% ipython --no-banner

In [1]: import numpy as np

In [2]: from numpy import linalg as LA

In [3]: np.set_printoptions(suppress=True, linewidth=120)

In [4]: tidy = lambda a: np.round(a, 4) + 0

In [5]: rng = np.random.default_rng(798)

In [6]: z = rng.integers(0, 3, 2)

In [7]: X = (z[:, None] == z) * 3 + np.eye(2)

In [8]: X
Out[8]: 
array([[4., 0.],
       [0., 4.]])

In [9]: tidy(LA.pinv(X))
Out[9]: 
array([[0.25, 0.  ],
       [0.  , 0.25]])

In [10]: tidy(LA.norm(X, axis=0))
Out[10]: array([4., 4.])

In [11]: tidy(LA.svd(X, compute_uv=False))
Out[11]: array([4., 4.])

In [12]: X.T @ X
Out[12]: 
array([[16.,  0.],
       [ 0., 16.]])

In [13]: X[:, 1] @ X[:, 0]
Out[13]: np.float64(0.0)

In [14]: Y = X / LA.norm(X, axis=1, keepdims=True)

In [15]: C2 = Y @ Y.T

In [16]: np.argwhere(np.triu(np.abs(C2) > 0.95, 1))
Out[16]: array([], shape=(0, 2), dtype=int64)

In [17]: C2[0]
Out[17]: array([1., 0.])

In [18]: tidy(LA.norm(Y, axis=1))
Out[18]: array([1., 1.])

In [19]: np.degrees(np.arccos(np.clip(C2[0, 1], -1, 1)))
Out[19]: np.float64(90.0)

In [20]: np.prod(np.diag(X)), tidy(LA.det(X))
Out[20]: (np.float64(16.0), np.float64(16.0))

In [21]: X @ X
Out[21]: 
array([[16.,  0.],
       [ 0., 16.]])

In [22]: M = np.load("w.npy")

In [23]: M
Out[23]: 
array([[ 0.076 , -0.1202, -0.0163],
       [-0.0848, -0.7688, -2.1613],
       [ 0.2114, -0.8805, -2.3937],
       [ 0.0941, -0.4139, -1.2629],
       [ 0.1057,  1.7748,  4.8156],
       [-0.2909, -0.5711, -1.9141],
       [-0.0692, -0.3689, -1.3722],
       [ 0.0514,  0.7655,  1.9724],
       [-0.0244, -0.7341, -2.184 ],
       [-0.118 ,  2.6342,  8.1016],
       [-0.0293, -0.5758, -1.5815],
       [ 0.0643,  0.0831,  0.1835],
       [ 0.0529,  0.9211,  2.5918]])

In [24]: hat = M @ LA.solve(M.T @ M, M.T)

In [25]: tidy(np.trace(hat))
Out[25]: np.float64(3.0)

In [26]: np.allclose(hat @ hat, hat)
Out[26]: True

In [27]: tidy(LA.eigvalsh(hat))
Out[27]: array([0., 0., 0., 0., 0., 0., 0., 0., 0., 0., 1., 1., 1.])

In [28]: Y = np.array([[-1.3], [1.8], [0.1], [-0.1]])

In [29]: Z = np.array([[-1.1, 0.9, 0.3]])

In [30]: K = Y @ Z

In [31]: tidy(K)
Out[31]: 
array([[ 1.43, -1.17, -0.39],
       [-1.98,  1.62,  0.54],
       [-0.11,  0.09,  0.03],
       [ 0.11, -0.09, -0.03]])

In [32]: # null space of dimension 2

In [33]: ang = np.radians(90)

In [34]: Rm = np.eye(3)

In [35]: Rm[2, 2] = Rm[0, 0] = np.cos(ang)

In [36]: Rm[2, 0], Rm[0, 2] = -np.sin(ang), np.sin(ang)

In [37]: tidy(Rm)
Out[37]: 
array([[ 0.,  0.,  1.],
       [ 0.,  1.,  0.],
       [-1.,  0.,  0.]])

In [38]: Y = K @ Rm.T

In [39]: tidy(np.abs(Y - K).max(axis=0))
Out[39]: array([2.52, 0.  , 1.44])

In [40]: np.allclose(K @ K.T, Y @ Y.T)
Out[40]: True

In [41]: tidy(Y)
Out[41]: 
array([[-0.39, -1.17, -1.43],
       [ 0.54,  1.62,  1.98],
       [ 0.03,  0.09,  0.11],
       [-0.03, -0.09, -0.11]])

In [42]: np.allclose(LA.norm(K, axis=1), LA.norm(Y, axis=1))
Out[42]: True

In [43]: tidy(LA.svd(K, compute_uv=False)), tidy(LA.svd(Y, compute_uv=False))
Out[43]: (array([3.2318, 0.    , 0.    ]), array([3.2318, 0.    , 0.    ]))
